$ ipython --no-banner

In [1]: import numpy as np

In [2]: np.set_printoptions(suppress=True, linewidth=140)

In [3]: arr = np.load("data.npy")

In [4]: arr
Out[4]: 
array([[ 3.,  0.,  0.],
       [ 3.,  0.,  0.],
       [ 3., -2.,  2.]])

In [5]: rk = np.linalg.matrix_rank(arr)

In [6]: rk
Out[6]: np.int64(2)

In [7]: N = np.linalg.svd(arr)[2][rk:].T

In [8]: [int(np.linalg.matrix_rank(arr[:i])) for i in range(1, len(arr) + 1)]
Out[8]: [1, 1, 2]

In [9]: np.round(arr @ N, 2) + 0
Out[9]: 
array([[0.],
       [0.],
       [0.]])

In [10]: np.round(N @ N.T, 2)
Out[10]: 
array([[0. , 0. , 0. ],
       [0. , 0.5, 0.5],
       [0. , 0.5, 0.5]])

In [11]: np.linalg.matrix_rank(arr.T @ arr), np.linalg.matrix_rank(arr @ arr.T)
Out[11]: (np.int64(2), np.int64(2))

In [12]: W1 = np.array([[1, 3, 0, 0, -2], [-3, -3, -2, 2, -1], [-1, -2, 3, -3, -3]])

In [13]: coef = np.array([1, -2, -2, 0, 3])

In [14]: H = np.maximum(arr @ W1 + coef, 0)

In [15]: np.linalg.matrix_rank(H)
Out[15]: np.int64(2)

In [16]: H
Out[16]: 
array([[4., 7., 0., 0., 0.],
       [4., 7., 0., 0., 0.],
       [8., 9., 8., 0., 0.]])

In [17]: np.round((H > 0).mean(axis=0), 2)
Out[17]: array([1.  , 1.  , 0.33, 0.  , 0.  ])

In [18]: C = np.array([[-1, 1, 1], [-1, -1, 0], [3, -1, 0], [-3, -3, -3], [3, 0, -1]])

In [19]: (H @ C).round(6).argmax(axis=1)
Out[19]: array([2, 2, 2])

In [20]: W1 @ C
Out[20]: 
array([[-10,  -2,   3],
       [ -9,  -4,  -8],
       [ 12,   7,  11]])
